>>> import numpy as np
>>> import numpy.linalg as la
>>> np.set_printoptions(suppress=True, linewidth=160)
>>> tidy = lambda a: np.round(a, 2) + 0
>>> F = np.load("run11.npy")
>>> print(F)
[[ -1.46   9.2   11.49]
 [  5.04  -6.91 -11.31]
 [ -6.62  -1.18  15.03]
 [  2.07  -3.47   2.67]
 [ -1.9   -4.17  11.  ]
 [ -4.12  -5.9   -3.2 ]
 [  1.54  14.57   0.91]
 [  4.2    1.57 -15.89]
 [  1.11  11.11  -3.6 ]
 [  2.96  -1.16   6.29]
 [  1.82   0.56   8.26]
 [ -4.81   6.53  -8.34]
 [  6.91  -8.03  -3.52]
 [ -4.6    8.22   5.74]
 [ -3.55  -0.06  10.02]
 [ -7.8   10.01  16.46]
 [ -8.74  18.22 -12.25]
 [  1.84  -6.39  12.37]
 [ -2.88   4.51  -7.6 ]
 [  5.09  12.02  -2.83]
 [  0.54  -4.63  -0.23]
 [ -4.31   6.5   -5.35]
 [  6.37   1.64   6.55]]
>>> rng = np.random.default_rng(7475)
>>> z = rng.permutation(3)
>>> other = F[:, z] * rng.choice([-1, 1], 3)
>>> other
array([[ -9.2 ,  11.49,  -1.46],
       [  6.91, -11.31,   5.04],
       [  1.18,  15.03,  -6.62],
       [  3.47,   2.67,   2.07],
       [  4.17,  11.  ,  -1.9 ],
       [  5.9 ,  -3.2 ,  -4.12],
       [-14.57,   0.91,   1.54],
       [ -1.57, -15.89,   4.2 ],
       [-11.11,  -3.6 ,   1.11],
       [  1.16,   6.29,   2.96],
       [ -0.56,   8.26,   1.82],
       [ -6.53,  -8.34,  -4.81],
       [  8.03,  -3.52,   6.91],
       [ -8.22,   5.74,  -4.6 ],
       [  0.06,  10.02,  -3.55],
       [-10.01,  16.46,  -7.8 ],
       [-18.22, -12.25,  -8.74],
       [  6.39,  12.37,   1.84],
       [ -4.51,  -7.6 ,  -2.88],
       [-12.02,  -2.83,   5.09],
       [  4.63,  -0.23,   0.54],
       [ -6.5 ,  -5.35,  -4.31],
       [ -1.64,   6.55,   6.37]])
>>> Uu, _, VT = la.svd(F.T @ other)
>>> tidy(la.lstsq(F, other)[0])
array([[ 0.,  0.,  1.],
       [-1.,  0.,  0.],
       [ 0.,  1.,  0.]])
>>> tidy(Uu @ VT)
array([[ 0.,  0.,  1.],
       [-1.,  0.,  0.],
       [ 0.,  1.,  0.]])
>>> np.unravel_index(np.abs(F).argmax(), F.shape)
(np.int64(16), np.int64(1))
>>> la.rank(F)
Traceback (most recent call last):
  File "<python-input-14>", line 1, in <module>
    la.rank(F)
    ^^^^^^^
AttributeError: module 'numpy.linalg' has no attribute 'rank'
>>> tidy(la.svd(F, compute_uv=False))
array([44.34, 38.78, 18.45])
>>> np.zeros(23, 3)
Traceback (most recent call last):
  File "<python-input-16>", line 1, in <module>
    np.zeros(23, 3)
    ~~~~~~~~^^^^^^^
TypeError: Cannot interpret '3' as a data type
>>> tidy(F.sum(axis=0))
array([-11.3 ,  62.76,  32.67])
>>> F.shape
(23, 3)
>>> la.matrix_rank(F)
np.int64(3)
>>> Ac = (F - F.mean(axis=0)) / F.std(axis=0)
>>> print(np.argwhere(np.abs(Ac) > 2))
[[16  1]]
>>> tidy(Ac.std(axis=0))
array([1., 1., 1.])
>>> c = la.lstsq(np.delete(Ac, 1, axis=1), Ac[:, 1])[0]
>>> tidy(c)
array([-0.42, -0.22])
>>> W2 = F[[18, 22]].astype(float)
>>> for _ in range(5):
...     z = la.norm(F[:, None] - W2, axis=-1).argmin(axis=1)
...     W2 = np.array([F[z == j].mean(axis=0) for j in range(2)])
... 
>>> z
array([1, 0, 1, 1, 1, 0, 0, 0, 0, 1, 1, 0, 1, 1, 1, 1, 0, 1, 0, 0, 1, 0, 1])
>>> tidy(W2)
array([[-0.79,  6.22, -6.95],
       [-0.26,  0.04,  7.86]])
>>> tidy(W2[1] - W2[0])
array([ 0.52, -6.18, 14.8 ])
>>> z = rng.integers(0, 3, 4)
>>> A = (z[:, None] == z) * -2 + np.eye(4)
>>> A
array([[-1.,  0.,  0.,  0.],
       [ 0., -1.,  0., -2.],
       [ 0.,  0., -1.,  0.],
       [ 0., -2.,  0., -1.]])
>>> print(np.all(la.eigvalsh(A) > 0))
False
>>> t3 = np.stack([A, -1 * A, A[::-1]])
>>> la.matrix_rank(t3)
array([4, 4, 4])
>>> print((t3 @ A.T).shape)
(3, 4, 4)
>>> t3.shape
(3, 4, 4)
>>> vec = np.array([2, -3, 3, 3])
>>> target = A @ vec
>>> target
array([-2., -3., -3.,  3.])
>>> tidy(la.solve(A.T, A[1]))
array([0., 1., 0., 0.])
>>> tidy(la.solve(A, target))
array([ 2., -3.,  3.,  3.])
>>> vec = np.array([3, 4, 3, 4])
>>> np.einsum("ij,j->i", A, vec)
array([ -3., -12.,  -3., -12.])
>>> (A * vec).sum(axis=1)
array([ -3., -12.,  -3., -12.])
>>> print(np.sign((A @ vec).round(6)))
[-1. -1. -1. -1.]
>>> print(la.norm(A @ vec) <= la.norm(A, 2) * la.norm(vec) + 1e-9)
True
>>> r0 = np.array([5, 1, 0])
>>> K = r0[np.abs(np.subtract.outer(np.arange(3), np.arange(3)))]
>>> K
array([[5, 1, 0],
       [1, 5, 1],
       [0, 1, 5]])
>>> # equal to its transpose
>>> vec = np.array([0, 1, 0, 2])
>>> h = np.maximum(A @ vec, 0)
>>> tidy(np.tanh(A @ vec))
array([ 0., -1.,  0., -1.])
>>> print(A.T @ h)
[0. 0. 0. 0.]
>>> A * (h > 1e-9)[:, None]
array([[-0.,  0.,  0.,  0.],
       [ 0., -0.,  0., -0.],
       [ 0.,  0., -0.,  0.],
       [ 0., -0.,  0., -0.]])
>>> np.maximum(A @ (3 * vec), 0)
array([0., 0., 0., 0.])
>>> print(h)
[0. 0. 0. 0.]
>>> np.maximum(A @ vec, 0) - np.maximum(-A @ vec, 0)
array([ 0., -5.,  0., -4.])
